$ ipython --no-banner

In [1]: import numpy as np

In [2]: np.set_printoptions(precision=3, suppress=True, linewidth=200)

In [3]: data = np.load("run4.npy")

In [4]: data
Out[4]: 
array([[ -4.756,  13.26 ,   7.695],
       [ -4.743,  13.233,   7.674],
       [ -3.729,  11.034,   5.869],
       [ -3.409,  10.347,   5.314],
       [ -3.239,   9.983,   5.024],
       [ -1.987,   7.317,   2.951],
       [ -0.78 ,   4.737,   1.095],
       [ -0.687,   4.537,   0.961],
       [  0.198,   2.529,  -0.259],
       [  0.274,   2.34 ,  -0.356],
       [  0.383,   2.057,  -0.492],
       [  0.589,   1.463,  -0.733],
       [  0.706,   1.011,  -0.852],
       [  0.601,   0.175,  -0.657],
       [  0.595,   0.169,  -0.649],
       [  0.422,   0.062,  -0.446],
       [  0.122,   0.004,  -0.123],
       [ -0.761,   0.079,   0.708],
       [ -1.086,   0.137,   0.984],
       [ -2.467,   0.42 ,   2.027],
       [ -2.514,   0.43 ,   2.059],
       [ -3.424,   0.61 ,   2.648],
       [ -3.543,   0.632,   2.721],
       [ -3.69 ,   0.659,   2.809],
       [ -5.213,   0.902,   3.632],
       [ -6.009,   1.001,   4.004],
       [ -6.541,   1.055,   4.232],
       [ -7.869,   1.15 ,   4.734],
       [ -8.705,   1.179,   5.004],
       [ -9.682,   1.183,   5.277],
       [-13.494,   0.905,   5.942],
       [-15.03 ,   0.664,   6.045]])

In [5]: C = data[[10, 12]].astype(float)

In [6]: for _ in range(7):
   ...:     z = np.linalg.norm(data[:, None] - C, axis=-1).argmin(axis=1)
   ...:     C = np.array([data[z == j].mean(axis=0) for j in range(2)])
   ...: 

In [7]: z
Out[7]: array([0, 0, 0, 0, 0, 0, 1, 1, 1, 1, 1, 1, 1, 1, 1, 1, 1, 1, 1, 1, 1, 1, 1, 1, 0, 0, 0, 0, 0, 0, 0, 0])

In [8]: C
Out[8]: 
array([[-6.743,  5.23 ,  5.243],
       [-0.837,  1.225,  0.636]])

In [9]: np.bincount(z)
Out[9]: array([14, 18])

In [10]: cen = (data - data.mean(axis=0)) / data.std(axis=0)

In [11]: np.argwhere(np.abs(cen) > 2)
Out[11]: 
array([[ 0,  1],
       [ 1,  1],
       [30,  0],
       [31,  0]])

In [12]: c = np.linalg.lstsq(np.delete(cen, 0, axis=1), cen[:, 0])[0]

In [13]: np.round(1 - np.var(cen[:, 0] - np.delete(cen, 0, axis=1) @ c), 3)
Out[13]: np.float64(0.891)

In [14]: gram = data.T @ data

In [15]: (data @ data.T).shape
Out[15]: (32, 32)

In [16]: gram
Out[16]: 
array([[ 885.73 , -331.857, -553.475],
       [-331.857,  805.193,  445.776],
       [-553.475,  445.776,  446.029]])

In [17]: x0 = np.ones(3)

In [18]: for _ in range(3):
    ...:     x0 = gram @ x0
    ...:     x0 /= np.linalg.norm(x0)
    ...:     print(round(x0 @ gram @ x0, 3))
    ...: 
1050.946
1507.48
1600.663

In [19]: x0
Out[19]: array([-0.582,  0.631,  0.513])

In [20]: round(np.linalg.eigvalsh(gram)[-1], 3)
Out[20]: np.float64(1612.242)

In [21]: x0 = np.array([3, 1, 4])

In [22]: rhs = data @ x0

In [23]: np.round(np.linalg.pinv(data) @ data, 3) + 0
Out[23]: 
array([[1., 0., 0.],
       [0., 1., 0.],
       [0., 0., 1.]])

In [24]: np.linalg.solve(data.T @ data, data.T @ rhs)
Out[24]: array([3., 1., 4.])

In [25]: np.linalg.lstsq(data, rhs)[0]
Out[25]: array([3., 1., 4.])

In [26]: rng = np.random.default_rng(53)

In [27]: rhs = rhs + 0.02 * rng.normal(size=32)

In [28]: rhs
Out[28]: 
array([ 29.774,  29.684,  23.341,  21.357,  20.339,  13.17 ,   6.803,   6.346,   2.114,   1.746,   1.231,   0.31 ,  -0.267,  -0.649,  -0.656,  -0.46 ,  -0.117,   0.605,   0.808,   1.103,   1.16 ,
         0.944,   0.884,   0.844,  -0.205,  -1.021,  -1.639,  -3.524,  -4.847,  -6.775, -15.865, -20.231])

In [29]: c, *_ = np.linalg.lstsq(data, rhs)

In [30]: [round(float(np.linalg.norm(np.linalg.solve(data.T @ data + lam * np.eye(3), data.T @ rhs))), 2) for lam in (0, 1, 10, 100)]
Out[30]: [5.1, 4.81, 3.51, 2.24]

In [31]: round(float(np.linalg.norm(rhs - data @ c)), 3)
Out[31]: 0.128

In [32]: np.round(data.T @ (rhs - data @ c), 3) + 0
Out[32]: array([0., 0., 0.])

In [33]: m1 = np.array([[0, 0, 1, 0, 0],
    ...:     [0, 0, 1, 1, 0],
    ...:     [1, 1, 0, 0, 0],
    ...:     [0, 1, 0, 0, 1],
    ...:     [0, 0, 0, 1, 0]])

In [34]: evals, evecs = np.linalg.eigh(m1)

In [35]: np.round(evecs.T @ evecs, 3) + 0
Out[35]: 
array([[1., 0., 0., 0., 0.],
       [0., 1., 0., 0., 0.],
       [0., 0., 1., 0., 0.],
       [0., 0., 0., 1., 0.],
       [0., 0., 0., 0., 1.]])

In [36]: np.round(evals.sum(), 3), np.trace(m1)
Out[36]: (np.float64(-0.0), np.int64(0))

In [37]: evals.round(3) + 0
Out[37]: array([-1.732, -1.   ,  0.   ,  1.   ,  1.732])

In [38]: np.abs(evecs[:, -1])
Out[38]: array([0.289, 0.577, 0.5  , 0.5  , 0.289])

In [39]: (evals > 1e-8).sum(), (evals < -1e-8).sum()
Out[39]: (np.int64(2), np.int64(2))

In [40]: np.linalg.eigvalsh(m1 + 5 * np.eye(5))
Out[40]: array([3.268, 4.   , 5.   , 6.   , 6.732])

In [41]: np.unique(evals.round(6) + 0, return_counts=True)[1]
Out[41]: array([1, 1, 1, 1, 1])

In [42]: M = np.loadtxt("sample9.csv", delimiter=",")

In [43]: M
Out[43]: 
array([[-40.001, 121.057, 120.232, -57.784, 118.804],
       [-40.38 , 120.407, 120.027, -59.493, 121.784],
       [-40.385, 118.728, 118.879, -60.415, 119.478],
       [-40.836, 119.763, 119.87 , -59.274, 119.918],
       [-39.915, 119.192, 117.57 , -59.623, 120.379],
       [-40.038, 120.337, 120.602, -60.802, 121.772],
       [-38.827, 119.71 , 120.224, -60.904, 119.517],
       [-40.899, 119.97 , 120.709, -60.443, 119.829],
       [-41.303, 120.263, 119.641, -59.781, 119.764],
       [-39.574, 121.344, 121.279, -60.76 , 120.134],
       [-39.405, 122.115, 119.558, -59.783, 120.576],
       [-39.707, 119.588, 119.211, -61.658, 121.268],
       [-40.04 , 119.24 , 118.631, -59.439, 120.068],
       [-40.063, 118.495, 119.433, -59.943, 119.888],
       [-38.946, 119.324, 118.841, -60.8  , 122.006],
       [-41.287, 122.275, 121.538, -60.735, 119.956],
       [-40.198, 120.752, 119.537, -60.088, 122.002],
       [-38.504, 119.68 , 119.386, -60.649, 120.704],
       [-36.815, 120.741, 120.764, -60.412, 120.357],
       [-40.221, 120.055, 121.759, -59.71 , 119.662],
       [-39.501, 119.281, 118.75 , -60.75 , 121.312],
       [-38.184, 119.384, 120.555, -60.874, 121.5  ],
       [-39.594, 121.72 , 120.902, -59.876, 120.716],
       [-39.142, 120.448, 119.105, -59.976, 120.941],
       [-39.543, 121.635, 120.641, -61.831, 119.762],
       [-38.643, 120.048, 120.254, -61.558, 119.761],
       [-39.653, 121.655, 120.501, -60.345, 119.366],
       [-39.876, 120.436, 120.799, -60.495, 117.846]])

In [44]: z = M[:, 0] > np.median(M[:, 0])

In [45]: r0 = M[z].mean(axis=0) - M[~z].mean(axis=0)

In [46]: round((((M - M.mean(axis=0)) @ r0 > 0) == z).mean(), 3)
Out[46]: np.float64(0.929)

In [47]: np.argsort(-np.abs(r0).round(6), kind="stable")
Out[47]: array([0, 3, 4, 1, 2])

In [48]: z.astype(int)
Out[48]: array([0, 0, 0, 0, 0, 0, 1, 0, 0, 1, 1, 1, 0, 0, 1, 0, 0, 1, 1, 0, 1, 1, 1, 1, 1, 1, 1, 0])

In [49]: other = np.array([[0, -4], [1, -4]])

In [50]: K = np.kron(np.eye(2, dtype=int), other)

In [51]: K
Out[51]: 
array([[ 0, -4,  0,  0],
       [ 1, -4,  0,  0],
       [ 0,  0,  0, -4],
       [ 0,  0,  1, -4]])

In [52]: W1 = np.array([[1, 3, 2, 2], [3, 3, 0, 3], [1, 3, 3, 3], [3, 1, 1, 1]])

In [53]: c = np.array([-2, 1, 3, 0])

In [54]: H = np.maximum(K @ W1 + c, 0)

In [55]: H
Out[55]: 
array([[0, 0, 3, 0],
       [0, 0, 5, 0],
       [0, 0, 0, 0],
       [0, 0, 2, 0]])

In [56]: (H > 0).astype(int)
Out[56]: 
array([[0, 0, 1, 0],
       [0, 0, 1, 0],
       [0, 0, 0, 0],
       [0, 0, 1, 0]])

In [57]: C = np.array([[1, -4, 1], [3, 2, 5], [2, -3, 1], [-3, 2, 2]])

In [58]: H @ C
Out[58]: 
array([[  6,  -9,   3],
       [ 10, -15,   5],
       [  0,   0,   0],
       [  4,  -6,   2]])

In [59]: (H @ C).round(6).argmax(axis=1)
Out[59]: array([0, 0, 0, 0])

In [60]: z = rng.permutation(4)

In [61]: z
Out[61]: array([3, 0, 1, 2])

In [62]: other = K[z][:, z]

In [63]: np.trace(other)
Out[63]: np.int64(-8)

In [64]: np.allclose(other, K)
Out[64]: False

In [65]: np.diag(other)
Out[65]: array([-4,  0, -4,  0])

In [66]: other
Out[66]: 
array([[-4,  0,  0,  1],
       [ 0,  0, -4,  0],
       [ 0,  1, -4,  0],
       [-4,  0,  0,  0]])

In [67]: np.round(np.linalg.det(other), 3), np.round(np.linalg.det(K[z]), 3)
Out[67]: (np.float64(16.0), np.float64(-16.0))

In [68]: np.sort(np.abs(np.linalg.eigvals(other)))
Out[68]: array([2., 2., 2., 2.])

In [69]: x0 = np.array([1, 0, -3, 0])

In [70]: rhs = other @ x0

In [71]: c, lr = np.zeros(4), 1 / np.linalg.norm(other, 2) ** 2

In [72]: for i in range(300):
    ...:     c -= lr * other.T @ (other @ c - rhs)
    ...:     if i % 50 == 0: print(i, round(np.linalg.norm(other @ c - rhs), 3))
    ...: 
0 0.275
50 0.128
100 0.06
150 0.028
200 0.013
250 0.006

In [73]: c
Out[73]: array([ 1.   ,  0.004, -3.   , -0.001])

In [74]: hat = np.triu(np.array([[-1, 0, -3, 1], [-1, 2, 2, -3], [1, -1, -1, 1], [-1, -2, 3, 3]]), 1) + np.eye(4)

In [75]: other = hat @ K @ np.linalg.inv(hat)

In [76]: np.poly(other)
Out[76]: array([ 1.,  8., 24., 32., 16.])

In [77]: other
Out[77]: 
array([[  0.,  -4.,   9., -13.],
       [  1.,  -4.,   8., -17.],
       [  0.,   0.,   1.,  -9.],
       [  0.,   0.,   1.,  -5.]])

In [78]: Uu, sig, Vt = np.linalg.svd(other, full_matrices=False)

In [79]: np.cumsum(sig ** 2) / np.sum(sig ** 2)
Out[79]: array([0.971, 0.999, 1.   , 1.   ])

In [80]: np.round(Uu.T @ other @ Vt.T, 3) + 0
Out[80]: 
array([[26.875,  0.   ,  0.   ,  0.   ],
       [ 0.   ,  4.578,  0.   ,  0.   ],
       [ 0.   ,  0.   ,  0.874,  0.   ],
       [ 0.   ,  0.   ,  0.   ,  0.149]])

In [81]: (sig > 1e-8).sum()
Out[81]: np.int64(4)

In [82]: Uu.shape, sig.shape, Vt.shape
Out[82]: ((4, 4), (4,), (4, 4))

In [83]: np.round(Uu.T @ Uu, 3) + 0
Out[83]: 
array([[1., 0., 0., 0.],
       [0., 1., 0., 0.],
       [0., 0., 1., 0.],
       [0., 0., 0., 1.]])

In [84]: round(np.sqrt((sig ** 2).sum()), 3), np.round(np.linalg.norm(other), 3)
Out[84]: (np.float64(27.276), np.float64(27.276))

In [85]: np.allclose(Uu * sig @ Vt, other)
Out[85]: True

In [86]: np.abs(Uu[:, 0]).round(6).argmax()
Out[86]: np.int64(1)

In [87]: sig
Out[87]: array([26.875,  4.578,  0.874,  0.149])
